$ ipython --no-banner

In [1]: import numpy as np

In [2]: np.set_printoptions(suppress=True, linewidth=160)

In [3]: K = np.load("data.npy")

In [4]: print(K)
[[0 1 0 0 0 0 0]
 [1 0 0 0 0 0 0]
 [0 0 0 0 1 0 1]
 [0 0 0 0 0 1 0]
 [0 0 1 0 0 0 1]
 [0 0 0 1 0 0 0]
 [0 0 1 0 1 0 0]]

In [5]: t = np.radians(60)

In [6]: R = np.eye(7)

In [7]: R[1, 1] = R[2, 2] = np.cos(t)

In [8]: R[1, 2], R[2, 1] = -np.sin(t), np.sin(t)

In [9]: R.round(3)
Out[9]: 
array([[ 1.   ,  0.   ,  0.   ,  0.   ,  0.   ,  0.   ,  0.   ],
       [ 0.   ,  0.5  , -0.866,  0.   ,  0.   ,  0.   ,  0.   ],
       [ 0.   ,  0.866,  0.5  ,  0.   ,  0.   ,  0.   ,  0.   ],
       [ 0.   ,  0.   ,  0.   ,  1.   ,  0.   ,  0.   ,  0.   ],
       [ 0.   ,  0.   ,  0.   ,  0.   ,  1.   ,  0.   ,  0.   ],
       [ 0.   ,  0.   ,  0.   ,  0.   ,  0.   ,  1.   ,  0.   ],
       [ 0.   ,  0.   ,  0.   ,  0.   ,  0.   ,  0.   ,  1.   ]])

In [10]: M2 = K @ R.T

In [11]: np.round(np.linalg.svd(K, compute_uv=False), 3), np.round(np.linalg.svd(M2, compute_uv=False), 3)
Out[11]: (array([2., 1., 1., 1., 1., 1., 1.]), array([2., 1., 1., 1., 1., 1., 1.]))

In [12]: w, V = np.linalg.eigh(K)

In [13]: vec = np.array([0, 0, 0, 1, 1, 1, 0])

In [14]: np.abs(K).sum(axis=1).max(), round(float(np.abs(w).max()), 3)
Out[14]: (np.int64(2), 2.0)

In [15]: vec @ K @ vec
Out[15]: np.int64(2)

In [16]: np.round(np.linalg.eigvalsh(K[1:, 1:]), 3)
Out[16]: array([-1., -1., -1.,  0.,  1.,  2.])

In [17]: M2 = K / np.sqrt((K ** 2).mean(axis=1, keepdims=True))

In [18]: np.linalg.matrix_rank(K - K.mean(axis=1, keepdims=True))
Out[18]: np.int64(6)

In [19]: np.round(K - K.mean(axis=1, keepdims=True), 3)
Out[19]: 
array([[-0.143,  0.857, -0.143, -0.143, -0.143, -0.143, -0.143],
       [ 0.857, -0.143, -0.143, -0.143, -0.143, -0.143, -0.143],
       [-0.286, -0.286, -0.286, -0.286,  0.714, -0.286,  0.714],
       [-0.143, -0.143, -0.143, -0.143, -0.143,  0.857, -0.143],
       [-0.286, -0.286,  0.714, -0.286, -0.286, -0.286,  0.714],
       [-0.143, -0.143, -0.143,  0.857, -0.143, -0.143, -0.143],
       [-0.286, -0.286,  0.714, -0.286,  0.714, -0.286, -0.286]])

In [20]: np.round(np.linalg.norm(M2, axis=1), 3)
Out[20]: array([2.646, 2.646, 2.646, 2.646, 2.646, 2.646, 2.646])

In [21]: r0 = np.array([5, 4, 2, 1, 5, 5, 5])

In [22]: M2 = K + np.outer(r0, np.eye(7)[5])

In [23]: M2
Out[23]: 
array([[0., 1., 0., 0., 0., 5., 0.],
       [1., 0., 0., 0., 0., 4., 0.],
       [0., 0., 0., 0., 1., 2., 1.],
       [0., 0., 0., 0., 0., 2., 0.],
       [0., 0., 1., 0., 0., 5., 1.],
       [0., 0., 0., 1., 0., 5., 0.],
       [0., 0., 1., 0., 1., 5., 0.]])

In [24]: np.round(np.linalg.det(M2) / np.linalg.det(K), 3), round(float(1 + np.linalg.solve(K, r0)[5]), 3)
Out[24]: (np.float64(2.0), 2.0)

In [25]: np.linalg.matrix_rank(M2 - K)
Out[25]: np.int64(1)

In [26]: vec = np.array([-1, 4, 1, -3, -3, 5, -5])

In [27]: y = M2 @ vec

In [28]: b, lr = np.zeros(7), 1 / np.linalg.norm(M2, 2) ** 2

In [29]: for i in range(4):
    ...:     b -= lr * M2.T @ (M2 @ b - y)
    ...:     if i % 1 == 0: print(i, round(np.linalg.norm(M2 @ b - y), 3))
    ...: 
0 9.978
1 9.817
2 9.659
3 9.505

In [30]: b.round(3)
Out[30]: array([ 0.164,  0.37 ,  0.288,  0.151,  0.016,  4.582, -0.047])

In [31]: np.round(np.linalg.cond(M2), 3)
Out[31]: np.float64(52.843)

In [32]: A = np.load("x.npy")

In [33]: A
Out[33]: 
array([[4., 0., 0., 0., 3., 3., 3., 0., 3., 3., 3., 0.],
       [0., 4., 3., 3., 0., 0., 0., 3., 0., 0., 0., 0.],
       [0., 3., 4., 3., 0., 0., 0., 3., 0., 0., 0., 0.],
       [0., 3., 3., 4., 0., 0., 0., 3., 0., 0., 0., 0.],
       [3., 0., 0., 0., 4., 3., 3., 0., 3., 3., 3., 0.],
       [3., 0., 0., 0., 3., 4., 3., 0., 3., 3., 3., 0.],
       [3., 0., 0., 0., 3., 3., 4., 0., 3., 3., 3., 0.],
       [0., 3., 3., 3., 0., 0., 0., 4., 0., 0., 0., 0.],
       [3., 0., 0., 0., 3., 3., 3., 0., 4., 3., 3., 0.],
       [3., 0., 0., 0., 3., 3., 3., 0., 3., 4., 3., 0.],
       [3., 0., 0., 0., 3., 3., 3., 0., 3., 3., 4., 0.],
       [0., 0., 0., 0., 0., 0., 0., 0., 0., 0., 0., 4.]])

In [34]: w, V = np.linalg.eigvalsh(A)
ValueError: too many values to unpack (expected 2)


In [35]: w, V = np.linalg.eigh(A)

In [36]: w.sum(), np.trace(A)
Out[36]: (np.float64(48.0), np.float64(48.0))

In [37]: print(np.unique(w.round(6) + 0, return_counts=True)[1])
[9 1 1 1]

In [38]: np.round(V.T @ V, 3) + 0
Out[38]: 
array([[1., 0., 0., 0., 0., 0., 0., 0., 0., 0., 0., 0.],
       [0., 1., 0., 0., 0., 0., 0., 0., 0., 0., 0., 0.],
       [0., 0., 1., 0., 0., 0., 0., 0., 0., 0., 0., 0.],
       [0., 0., 0., 1., 0., 0., 0., 0., 0., 0., 0., 0.],
       [0., 0., 0., 0., 1., 0., 0., 0., 0., 0., 0., 0.],
       [0., 0., 0., 0., 0., 1., 0., 0., 0., 0., 0., 0.],
       [0., 0., 0., 0., 0., 0., 1., 0., 0., 0., 0., 0.],
       [0., 0., 0., 0., 0., 0., 0., 1., 0., 0., 0., 0.],
       [0., 0., 0., 0., 0., 0., 0., 0., 1., 0., 0., 0.],
       [0., 0., 0., 0., 0., 0., 0., 0., 0., 1., 0., 0.],
       [0., 0., 0., 0., 0., 0., 0., 0., 0., 0., 1., 0.],
       [0., 0., 0., 0., 0., 0., 0., 0., 0., 0., 0., 1.]])

In [39]: np.round(np.abs(V[:, -1]), 3)
Out[39]: array([0.378, 0.   , 0.   , 0.   , 0.378, 0.378, 0.378, 0.   , 0.378, 0.378, 0.378, 0.   ])

In [40]: t = np.deg2rad(41)

In [41]: m1 = np.eye(15)

In [42]: m1[np.ix_([8, 6], [8, 6])] = [[np.cos(t), -np.sin(t)], [np.sin(t), np.cos(t)]]

In [43]: print(m1.round(3))
[[ 1.     0.     0.     0.     0.     0.     0.     0.     0.     0.     0.     0.     0.     0.     0.   ]
 [ 0.     1.     0.     0.     0.     0.     0.     0.     0.     0.     0.     0.     0.     0.     0.   ]
 [ 0.     0.     1.     0.     0.     0.     0.     0.     0.     0.     0.     0.     0.     0.     0.   ]
 [ 0.     0.     0.     1.     0.     0.     0.     0.     0.     0.     0.     0.     0.     0.     0.   ]
 [ 0.     0.     0.     0.     1.     0.     0.     0.     0.     0.     0.     0.     0.     0.     0.   ]
 [ 0.     0.     0.     0.     0.     1.     0.     0.     0.     0.     0.     0.     0.     0.     0.   ]
 [ 0.     0.     0.     0.     0.     0.     0.755  0.     0.656  0.     0.     0.     0.     0.     0.   ]
 [ 0.     0.     0.     0.     0.     0.     0.     1.     0.     0.     0.     0.     0.     0.     0.   ]
 [ 0.     0.     0.     0.     0.     0.    -0.656  0.     0.755  0.     0.     0.     0.     0.     0.   ]
 [ 0.     0.     0.     0.     0.     0.     0.     0.     0.     1.     0.     0.     0.     0.     0.   ]
 [ 0.     0.     0.     0.     0.     0.     0.     0.     0.     0.     1.     0.     0.     0.     0.   ]
 [ 0.     0.     0.     0.     0.     0.     0.     0.     0.     0.     0.     1.     0.     0.     0.   ]
 [ 0.     0.     0.     0.     0.     0.     0.     0.     0.     0.     0.     0.     1.     0.     0.   ]
 [ 0.     0.     0.     0.     0.     0.     0.     0.     0.     0.     0.     0.     0.     1.     0.   ]
 [ 0.     0.     0.     0.     0.     0.     0.     0.     0.     0.     0.     0.     0.     0.     1.   ]]

In [44]: vec = np.array([4, 2, 4, 1, 0, 0, 0, 2, 1, 4, 4, 2, 1, 1, 1])

In [45]: y = m1 @ vec

In [46]: b, lr = np.zeros(15), 1 / np.linalg.norm(m1, 2) ** 2

In [47]: for i in range(15):
    ...:     b -= lr * m1.T @ (m1 @ b - y)
    ...:     if i % 5 == 0: print(i, round(np.linalg.norm(m1 @ b - y), 3))
    ...: 
0 0.0
5 0.0
10 0.0

In [48]: b.round(3) + 0
Out[48]: array([4., 2., 4., 1., 0., 0., 0., 2., 1., 4., 4., 2., 1., 1., 1.])

In [49]: def softmax(z):
    ...:     e = np.exp(z - z.max(axis=-1, keepdims=True))
    ...:     return e / e.sum(axis=-1, keepdims=True)
    ...: 

In [50]: np.round(softmax(m1[5] + 5), 3)
Out[50]: array([0.06 , 0.06 , 0.06 , 0.06 , 0.06 , 0.163, 0.06 , 0.06 , 0.06 , 0.06 , 0.06 , 0.06 , 0.06 , 0.06 , 0.06 ])

In [51]: np.round(softmax(10 * m1[5]), 3) + 0
Out[51]: array([0.   , 0.   , 0.   , 0.   , 0.   , 0.999, 0.   , 0.   , 0.   , 0.   , 0.   , 0.   , 0.   , 0.   , 0.   ])

In [52]: att = m1 @ m1.T / np.sqrt(15)

In [53]: softmax(att).round(6).argmax(axis=1)
Out[53]: array([ 0,  1,  2,  3,  4,  5,  6,  7,  8,  9, 10, 11, 12, 13, 14])

In [54]: np.round(softmax(att)[5] @ m1, 3)
Out[54]: array([0.065, 0.065, 0.065, 0.065, 0.065, 0.085, 0.006, 0.065, 0.092, 0.065, 0.065, 0.065, 0.065, 0.065, 0.065])

In [55]: np.flatnonzero(np.linalg.matrix_power((m1 != 0) + (m1.T != 0) + np.eye(15), 15)[0])
Out[55]: array([0])

In [56]: np.round(np.sort(np.linalg.eigvals(m1).real), 3)
Out[56]: array([0.755, 0.755, 1.   , 1.   , 1.   , 1.   , 1.   , 1.   , 1.   , 1.   , 1.   , 1.   , 1.   , 1.   , 1.   ])

In [57]: round(np.linalg.det(m1), 3)
Out[57]: np.float64(1.0)

In [58]: vec = np.array([-4, -4, 4, -1, 3, -2, -2, -2, -4, -5, -1, -5, 3, 3, 4])

In [59]: print(np.round(np.sort(np.abs(np.degrees(np.angle(np.linalg.eigvals(m1))))), 3))
[ 0.  0.  0.  0.  0.  0.  0.  0.  0.  0.  0.  0.  0. 41. 41.]

In [60]: print(np.round(np.abs(np.linalg.eigvals(m1)), 3))
[1. 1. 1. 1. 1. 1. 1. 1. 1. 1. 1. 1. 1. 1. 1.]

In [61]: round(float(np.linalg.det(m1)), 3)
Out[61]: 1.0

In [62]: np.round(m1.T @ (m1 @ vec), 3)
Out[62]: array([-4., -4.,  4., -1.,  3., -2., -2., -2., -4., -5., -1., -5.,  3.,  3.,  4.])

In [63]: E = np.load("mat.npy")

In [64]: E
Out[64]: 
array([[ 22,  -3,  -7,   9,   4, -12,  -3,   6,  -3,  -9,   4,  -1,   0,   1],
       [ -3,  18,   3,   0,  -3,  -6,  12,   9, -18,   0,  15,   6,  12,   3],
       [ -7,   3,  10,   9,  11,   0,   9,   3,   3,  -9,  -7,   1,   6, -10],
       [  9,   0,   9,  22,  21, -10,  10,   9,   4, -22,  -9,   0,   8, -15],
       [  4,  -3,  11,  21,  22,  -6,   9,   6,   9, -21, -14,  -1,   6, -17],
       [-12,  -6,   0, -10,  -6,  11,  -6,  -9,   8,  10,  -6,  -2,  -7,   2],
       [ -3,  12,   9,  10,   9,  -6,  14,   9,  -8, -10,   3,   4,  12,  -7],
       [  6,   9,   3,   9,   6,  -9,   9,   9,  -9,  -9,   6,   3,   9,  -3],
       [ -3, -18,   3,   4,   9,   8,  -8,  -9,  22,  -4, -21,  -6, -10,  -9],
       [ -9,   0,  -9, -22, -21,  10, -10,  -9,  -4,  22,   9,   0,  -8,  15],
       [  4,  15,  -7,  -9, -14,  -6,   3,   6, -21,   9,  22,   5,   6,  13],
       [ -1,   6,   1,   0,  -1,  -2,   4,   3,  -6,   0,   5,   2,   4,   1],
       [  0,  12,   6,   8,   6,  -7,  12,   9, -10,  -8,   6,   4,  11,  -4],
       [  1,   3, -10, -15, -17,   2,  -7,  -3,  -9,  15,  13,   1,  -4,  14]])

In [65]: rank = np.linalg.matrix_rank(E)

In [66]: rank
Out[66]: np.int64(3)

In [67]: null = np.linalg.svd(E)[2][rank:].T

In [68]: np.allclose(E @ null, 0)
Out[68]: True

In [69]: print([int(np.linalg.matrix_rank(E[:, :j + 1])) for j in range(14)])
[1, 2, 3, 3, 3, 3, 3, 3, 3, 3, 3, 3, 3, 3]

In [70]: np.linalg.matrix_rank(E.T @ E), np.linalg.matrix_rank(E @ E.T)
Out[70]: (np.int64(3), np.int64(3))

In [71]: [int(np.linalg.matrix_rank(E[:i])) for i in range(1, len(E) + 1)]
Out[71]: [1, 2, 3, 3, 3, 3, 3, 3, 3, 3, 3, 3, 3, 3]
